$ python3 -q
>>> import numpy as np
>>> import numpy.linalg as la
>>> np.set_printoptions(precision=2, suppress=True, linewidth=120, legacy="1.25")
>>> def rd(a):
...     return np.round(a, 2) + 0
... 
>>> E = np.loadtxt("data.csv", delimiter=",")
>>> print(rd(E))
[[ 1.83 -0.36 -0.52  0.51]
 [-0.09  0.76 -1.65 -0.83]
 [ 0.17  1.74  0.33  0.92]
 [ 0.78  0.53  0.95 -1.48]]
>>> print(rd(np.abs(la.eigvals(E)).max()))
2.0
>>> print(rd((E - E.T) / 2))
[[ 0.   -0.14 -0.35 -0.14]
 [ 0.14  0.   -1.69 -0.68]
 [ 0.35  1.69  0.   -0.01]
 [ 0.14  0.68  0.01  0.  ]]
>>> print(rd(np.sort(np.abs(la.eigvals(E)))))
[2. 2. 2. 2.]
>>> print(np.allclose(E, E.T))
False
>>> rng = np.random.default_rng(253)
>>> K = (rng.random((7, 7)) < 0.3) + np.eye(7)
>>> K /= K.sum(axis=1, keepdims=True)
>>> print(rd(K))
[[0.5  0.   0.25 0.   0.25 0.   0.  ]
 [0.   0.67 0.   0.   0.33 0.   0.  ]
 [0.   0.   0.5  0.   0.   0.   0.5 ]
 [0.   0.   0.   1.   0.   0.   0.  ]
 [0.25 0.   0.   0.25 0.25 0.   0.25]
 [0.5  0.   0.   0.   0.   0.5  0.  ]
 [0.   0.   0.   0.33 0.   0.   0.67]]
>>> x0 = np.array([2, 0, 0, 1, 3, 0, 0])
>>> target = K @ x0
>>> b, lr = np.zeros(7), 1 / la.norm(K, 2) ** 2
>>> for i in range(40):
...     b -= lr * K.T @ (K @ b - target)
...     if i % 10 == 0: print(i, round(la.norm(K @ b - target), 2))
... 
0 1.2
10 0.24
20 0.11
30 0.08
>>> print(rd(la.cond(K)))
17.24
>>> J = np.load("arr.npy")
>>> print(J)
[[ -2.93  -0.03  -2.96  -9.13   3.12   5.93  -9.     9.01  -6.02  -5.98]
 [  3.    -0.01   2.86   8.98  -2.9   -5.99   9.01  -8.96   5.97   6.07]
 [ -4.16  -0.12  -4.07 -12.02   4.02   7.89 -11.91  11.83  -8.12  -8.12]]
>>> x0 = np.array([2, 1, 2, 2, 1, 3, 0, 2, 3, 2])
>>> print(J @ np.eye(10)[5])
[ 5.93 -5.99  7.89]
>>> print(la.norm(J @ x0) <= la.norm(J, 2) * la.norm(x0) + 1e-9)
True
>>> Uu, s, VT = la.svd(J)
>>> print(np.argmax(s[:-1] / (s[1:] + 1e-6)) + 1)
1
>>> other = Uu[:, :1] @ np.diag(s[:1]) @ VT[:1]
>>> print(rd(la.norm(J - other) / la.norm(J)))
0.01
>>> print(rd(np.abs(J - other).max()))
0.12
>>> print(la.matrix_rank(other))
1
>>> print(la.matrix_rank(J, rtol=0.05))
1
>>> X = np.load("x.npy")
>>> print(X)
[[1 0 0 0 0 0 0 0 0 0]
 [2 1 0 0 0 0 0 0 0 0]
 [2 2 1 0 0 0 0 0 0 0]
 [1 0 1 1 0 0 0 0 0 0]
 [2 1 2 2 1 0 0 0 0 0]
 [2 0 0 1 2 1 0 0 0 0]
 [2 0 0 2 0 2 1 0 0 0]
 [0 1 0 1 1 1 1 1 0 0]
 [1 0 0 1 0 1 1 0 1 0]
 [1 2 1 0 0 2 1 0 0 1]]
>>> x0 = np.array([-1, -2, -2, 1, -1, 2, 0, -1, 0, -1])
>>> print(np.einsum("ij,j->i", X, x0))
[-1 -4 -8 -2 -7 -1  4 -1  2 -4]
>>> print((X * x0).sum(axis=1))
[-1 -4 -8 -2 -7 -1  4 -1  2 -4]
>>> print((X @ x0).argmax())
6
>>> m1 = np.load("a.npy")
>>> print(m1)
[[ 4  7 -7 -4]
 [ 7  4  7 -7]
 [-7  7  4  7]
 [-4 -7  7  4]]
>>> print(la.cond(m1) > 100)
True
>>> print([round(float(x), 2) for x in la.svd(m1, compute_uv=False)[:3]])
[17.54, 12.54, 11.0]
>>> Uu, s, VT = la.svd(m1)
>>> print(rd(s))
[17.54 12.54 11.    0.  ]
>>> other = Uu[:, :3] @ np.diag(s[:3]) @ VT[:3]
>>> print(rd(la.norm(m1 - other) / la.norm(m1)))
0.0
>>> print(rd(la.norm(m1 - other, 2)), rd(s[3]))
0.0 0.0
>>> print(la.matrix_rank(m1, rtol=0.05))
3
>>> print(rd(np.abs(m1 - other).max()))
0.0
>>> print(np.trace(m1))
16
>>> print(la.matrix_power(m1, 3))
[[ 1530  1715 -1715 -1530]
 [ 1715   848   483 -1715]
 [-1715   483   848  1715]
 [-1530 -1715  1715  1530]]
>>> print(rd(np.sort(np.abs(la.eigvals(m1)))))
[ 0.   11.   12.54 17.54]
>>> print((m1 - m1.T) / 2)
[[0. 0. 0. 0.]
 [0. 0. 0. 0.]
 [0. 0. 0. 0.]
 [0. 0. 0. 0.]]
>>> feats = np.load("w.npy")
>>> print(feats)
[[-2. -2.  0.  0.]
 [-3. -3.  0.  0.]
 [ 0.  0.  2.  3.]
 [ 0.  0.  7. -2.]]
>>> print(la.matrix_rank(J, rtol=0.1))
1
>>> proj = np.triu(np.array([[3, 3, 2, 1], [3, 3, 3, 0], [3, 2, 0, 2], [1, 1, 2, 3]]), 1) + np.eye(4)
>>> other = proj @ feats @ la.inv(proj)
>>> print(la.matrix_rank(other))
3
>>> print(np.trace(other), np.trace(feats))
-5.0 -5.0
>>> print(proj @ feats - feats @ proj)
[[ -9.  -3.  21.   6.]
 [  0.   9.  21.  12.]
 [  0.   0.  14.  -8.]
 [  0.   0.   0. -14.]]
>>> print(rd(np.poly(other)))
[   1.    5.  -25. -125.    0.]
>>> Uu, s, VT = la.svd(feats)
>>> V = VT[:(s > 1e-8).sum()]
>>> x0 = feats[0] + -2 * feats[2] + rng.integers(2) * np.eye(4)[2]
>>> print(x0)
[-2. -2. -3. -6.]
>>> print(rd(V.T @ V))
[[0.5 0.5 0.  0. ]
 [0.5 0.5 0.  0. ]
 [0.  0.  1.  0. ]
 [0.  0.  0.  1. ]]
>>> print(la.matrix_rank(np.vstack([feats, x0])))
3
>>> print(rd(np.diag(V.T @ V)))
[0.5 0.5 1.  1. ]
>>> A = np.loadtxt("case12.csv", delimiter=",")
>>> print(rd(A))
[[-0.2  -0.35  0.08]
 [-0.61 -0.44  0.29]
 [-0.45 -0.03 -0.52]
 [ 0.04  0.34  0.13]
 [ 0.49 -0.59 -0.46]
 [-0.32  0.   -0.19]
 [ 0.04 -0.07  0.4 ]
 [-0.08  0.41 -0.13]
 [-0.2   0.2  -0.44]]
>>> ang = np.radians(15)
>>> r_ = np.eye(3)
>>> r_[2, 2] = r_[1, 1] = np.cos(ang)
>>> r_[2, 1], r_[1, 2] = -np.sin(ang), np.sin(ang)
>>> print(rd(r_))
[[ 1.    0.    0.  ]
 [ 0.    0.97  0.26]
 [ 0.   -0.26  0.97]]
>>> other = A @ r_.T
>>> print(rd(np.abs(other - A).max(axis=0)))
[0.   0.13 0.17]
>>> print(np.allclose(la.norm(A, axis=1), la.norm(other, axis=1)))
True
>>> other = np.c_[A[:, :1] @ np.array([[-1]]), np.array([2, -6, 7, -9, 8, 0, -1, -7, -4])]
>>> print(rd(other))
[[ 0.2   2.  ]
 [ 0.61 -6.  ]
 [ 0.45  7.  ]
 [-0.04 -9.  ]
 [-0.49  8.  ]
 [ 0.32  0.  ]
 [-0.04 -1.  ]
 [ 0.08 -7.  ]
 [ 0.2  -4.  ]]
>>> print(rd(la.norm(other - A @ la.lstsq(A, other)[0], axis=0)))
[ 0.   10.98]
>>> print(la.matrix_rank(np.c_[A, other]))
4
>>> print(la.matrix_rank(other))
2
>>> Uu, s, VT = la.svd(A, full_matrices=False)
>>> print(rd(s / s[0]))
[1. 1. 1.]
>>> print(rd(Uu.T @ A @ VT.T))
[[1. 0. 0.]
 [0. 1. 0.]
 [0. 0. 1.]]
>>> F = rng.normal(size=(16, 9)) + 5 * np.array([3, 1, 4, 2, 9, 2, 9, 3, 8])
>>> print(rd(F))
[[15.82  5.71 18.89  9.37 46.85 11.37 43.72 15.97 40.49]
 [15.5   5.74 20.5   9.19 45.19  9.69 45.86 16.35 40.31]
 [15.71  5.64 20.77  9.32 44.95  9.6  43.78 15.51 39.83]
 [14.43  4.19 20.26 11.53 44.47 10.78 43.36 13.1  39.8 ]
 [16.55  6.04 20.8  10.9  45.08  9.27 46.3  16.11 39.72]
 [14.14  4.66 20.29 10.29 44.16 10.18 44.84 14.11 41.22]
 [14.27  4.09 19.7   9.85 45.4  10.91 43.68 16.95 40.01]
 [15.13  3.12 19.1   9.48 44.82  8.26 44.68 15.23 40.86]
 [15.77  4.32 18.93  7.31 46.06  9.7  44.34 15.06 38.95]
 [14.69  5.27 20.34  9.81 45.46  9.89 43.81 14.12 41.02]
 [17.07  3.84 19.89  8.44 45.06  9.75 43.8  15.26 40.38]
 [15.45  5.7  19.96  8.33 44.76  9.83 44.91 14.02 39.58]
 [16.44  5.18 20.05 10.44 45.26  9.   45.19 15.17 40.99]
 [14.77  7.33 20.71 11.24 46.3  10.79 44.88 14.79 40.11]
 [14.51  2.69 21.88  9.17 46.34 10.   43.11 13.81 39.12]
 [14.29  5.05 19.2  10.14 43.22  7.8  45.65 14.93 40.56]]
>>> print(la.cond(F) > 100)
True
>>> print(rd(np.abs(la.svd(F)[2][-1])))
[0.17 0.28 0.08 0.04 0.4  0.68 0.47 0.09 0.19]
>>> print([round(float(x), 2) for x in la.svd(F, compute_uv=False)[:3]])
[327.8, 5.45, 5.2]
>>> f = np.array([2, 1, 0])
>>> print(rd(np.convolve(F[15], f)))
[28.57 24.39 43.45 39.49 96.57 58.82 99.09 75.51 96.05 40.56  0.  ]
>>> print(rd(np.cross(F[15, :3], F[7, :3])))
[ 36.63  17.62 -31.89]
>>> x0 = np.array([3, -1, -9, -7, 8, 6, -9, -5, 9])
>>> print(la.norm(F @ x0) <= la.norm(F, 2) * la.norm(x0) + 1e-9)
True
>>> print((F @ x0).argmax())
0
>>> print(rd(F @ np.eye(9)[1]))
[5.71 5.74 5.64 4.19 6.04 4.66 4.09 3.12 4.32 5.27 3.84 5.7  5.18 7.33 2.69 5.05]
